$ ipython --no-banner

In [1]: import numpy as np

In [2]: from numpy import linalg as LA

In [3]: np.set_printoptions(precision=2, suppress=True, linewidth=120)

In [4]: W2 = np.sign(np.array([[-2, 0, -2, 1], [2, 2, 1, -1], [-2, 0, 0, 2], [-1, 2, 2, -1]]))

In [5]: Y = (np.tril(W2, -1) + np.eye(4)) @ (np.triu(W2, 1) + np.eye(4))

In [6]: ev = np.array([4, 0, 1, 3])

In [7]: data = np.rint(Y * ev @ LA.inv(Y)) + 0

In [8]: print(data)
[[ 3.  4.  7. -4.]
 [ 0.  8. 12. -8.]
 [ 0. -6. -8.  6.]
 [ 0. -5. -6.  5.]]

In [9]: Y = np.array([[-1, -5, -4], [-2, -5, 4], [-1, -3, 2], [-1, 5, 5]])

In [10]: print(np.einsum("ik,kj->ij", data, Y))
[[ -14.  -76.   -2.]
 [ -20. -116.   16.]
 [  14.   84.  -10.]
 [  11.   68.   -7.]]

In [11]: print(np.einsum("ij,ij->i", data, data))
[ 90. 272. 136.  86.]

In [12]: print(np.einsum("ij->j", data))
[ 3.  1.  5. -1.]

In [13]: print(LA.matrix_rank(data @ Y))
3

In [14]: print(np.vstack([data, Y.T]).shape)
(7, 4)

In [15]: print(Y.T @ data.T)
[[ -14.  -20.   14.   11.]
 [ -76. -116.   84.   68.]
 [  -2.   16.  -10.   -7.]]

In [16]: print(LA.matrix_rank(np.vstack([data, Y.T])))
4

In [17]: print(np.unique(data.round(6), axis=0).shape)
(4, 4)

In [18]: print(round(float(np.trace(LA.pinv(data) @ data)), 2))
3.0

In [19]: print(LA.lstsq(data[:-1].T, data[-1])[2])
3

In [20]: print(np.abs(np.diag(LA.qr(data)[1])) > 1e-9)
[ True  True  True False]

In [21]: mat = np.loadtxt("block8.csv", delimiter=",")

In [22]: print(mat)
[[ 1.09  1.03  0.02]
 [ 4.44  4.43  0.01]
 [ 1.21  1.05  0.01]
 [-2.48 -2.42  0.09]
 [-0.86 -0.81  0.01]
 [ 5.2   5.21  0.  ]
 [ 6.91  7.04 -0.02]
 [-1.46 -1.28 -0.01]
 [ 4.57  4.5   0.06]
 [ 0.9   0.96  0.01]
 [ 3.59  3.63  0.06]
 [ 4.49  4.46 -0.01]
 [-4.22 -4.08 -0.05]
 [-4.56 -4.57 -0.05]
 [ 2.57  2.59  0.03]
 [-0.06 -0.04  0.08]
 [ 2.93  2.95  0.07]
 [ 0.76  0.71  0.04]
 [ 2.13  2.2  -0.03]
 [ 3.1   3.1   0.08]
 [ 1.9   1.89  0.06]
 [-2.3  -2.24  0.01]
 [-2.42 -2.45  0.02]
 [-0.17 -0.27 -0.04]
 [-3.75 -3.73 -0.04]
 [ 1.35  1.35  0.01]]

In [23]: print(round(float(LA.norm(mat, 2) / LA.norm(mat)), 2))
1.0

In [24]: print(LA.cond(mat) > 100)
True

In [25]: print(round(np.log10(LA.cond(mat))))
2

In [26]: print([round(float(x), 2) for x in LA.svd(mat, compute_uv=False)[:3]])
[22.79, 0.26, 0.21]
